$ python3 -q
>>> import numpy as np
>>> np.set_printoptions(suppress=True, linewidth=160)
>>> def rnd(a):
...     return np.round(a, 2) + 0
... 
>>> data = np.array([[0, 0, 0, 0, 1, 1, 0, 1],
...     [0, 0, 0, 0, 1, 0, 1, 1],
...     [0, 0, 0, 0, 0, 0, 0, 1],
...     [0, 0, 0, 0, 1, 0, 0, 1],
...     [1, 1, 0, 1, 0, 0, 1, 0],
...     [1, 0, 0, 0, 0, 0, 1, 1],
...     [0, 1, 0, 0, 1, 1, 0, 0],
...     [1, 1, 1, 1, 0, 1, 0, 0]])
>>> data
array([[0, 0, 0, 0, 1, 1, 0, 1],
       [0, 0, 0, 0, 1, 0, 1, 1],
       [0, 0, 0, 0, 0, 0, 0, 1],
       [0, 0, 0, 0, 1, 0, 0, 1],
       [1, 1, 0, 1, 0, 0, 1, 0],
       [1, 0, 0, 0, 0, 0, 1, 1],
       [0, 1, 0, 0, 1, 1, 0, 0],
       [1, 1, 1, 1, 0, 1, 0, 0]])
>>> def softmax(z):
...     e = np.exp(z - z.max(axis=-1, keepdims=True))
...     return e / e.sum(axis=-1, keepdims=True)
... 
>>> rnd(softmax(data[0]))
array([0.08, 0.08, 0.08, 0.08, 0.21, 0.21, 0.08, 0.21])
>>> rnd(softmax(10 * data[0]))
array([0.  , 0.  , 0.  , 0.  , 0.33, 0.33, 0.  , 0.33])
>>> rnd(softmax(data[0] + -1))
array([0.08, 0.08, 0.08, 0.08, 0.21, 0.21, 0.08, 0.21])
>>> att = data @ data.T / np.sqrt(8)
>>> rnd(softmax(att)[0] @ data)
array([0.27, 0.31, 0.1 , 0.17, 0.63, 0.45, 0.31, 0.69])
>>> rnd(softmax(att + np.triu(np.full(att.shape, -np.inf), 1)))
array([[1.  , 0.  , 0.  , 0.  , 0.  , 0.  , 0.  , 0.  ],
       [0.41, 0.59, 0.  , 0.  , 0.  , 0.  , 0.  , 0.  ],
       [0.33, 0.33, 0.33, 0.  , 0.  , 0.  , 0.  , 0.  ],
       [0.27, 0.27, 0.19, 0.27, 0.  , 0.  , 0.  , 0.  ],
       [0.12, 0.17, 0.12, 0.12, 0.48, 0.  , 0.  , 0.  ],
       [0.13, 0.18, 0.13, 0.13, 0.18, 0.26, 0.  , 0.  ],
       [0.18, 0.13, 0.09, 0.13, 0.13, 0.09, 0.26, 0.  ],
       [0.09, 0.06, 0.06, 0.06, 0.17, 0.09, 0.12, 0.35]])
>>> rnd(softmax(att))
array([[0.2 , 0.14, 0.1 , 0.14, 0.07, 0.1 , 0.14, 0.1 ],
       [0.14, 0.2 , 0.1 , 0.14, 0.1 , 0.14, 0.1 , 0.07],
       [0.14, 0.14, 0.14, 0.14, 0.1 , 0.14, 0.1 , 0.1 ],
       [0.16, 0.16, 0.12, 0.16, 0.08, 0.12, 0.12, 0.08],
       [0.07, 0.1 , 0.07, 0.07, 0.28, 0.14, 0.1 , 0.19],
       [0.1 , 0.15, 0.1 , 0.1 , 0.15, 0.21, 0.07, 0.1 ],
       [0.15, 0.11, 0.08, 0.11, 0.11, 0.08, 0.22, 0.15],
       [0.09, 0.06, 0.06, 0.06, 0.17, 0.09, 0.12, 0.35]])
>>> rng = np.random.default_rng(733)
>>> lab = rng.permutation(8)
>>> out = data[:, lab] * rng.choice([-1, 1], 8)
>>> out
array([[ 0, -1,  0, -1, -1,  0,  0,  0],
       [ 0, -1,  1,  0, -1,  0,  0,  0],
       [ 0,  0,  0,  0, -1,  0,  0,  0],
       [ 0, -1,  0,  0, -1,  0,  0,  0],
       [-1,  0,  1,  0,  0, -1,  1,  0],
       [ 0,  0,  1,  0, -1, -1,  0,  0],
       [-1, -1,  0, -1,  0,  0,  0,  0],
       [-1,  0,  0, -1,  0, -1,  1,  1]])
>>> U, _, vt = np.linalg.svd(data.T @ out)
>>> rnd(U @ vt)
array([[ 0.,  0.,  0.,  0.,  0., -1.,  0.,  0.],
       [-1.,  0.,  0.,  0.,  0.,  0.,  0.,  0.],
       [ 0.,  0.,  0.,  0.,  0.,  0.,  0.,  1.],
       [ 0.,  0.,  0.,  0.,  0.,  0.,  1.,  0.],
       [ 0., -1.,  0.,  0.,  0.,  0.,  0.,  0.],
       [ 0.,  0.,  0., -1.,  0.,  0.,  0.,  0.],
       [ 0.,  0.,  1.,  0.,  0.,  0.,  0.,  0.],
       [ 0.,  0.,  0.,  0., -1.,  0.,  0.,  0.]])
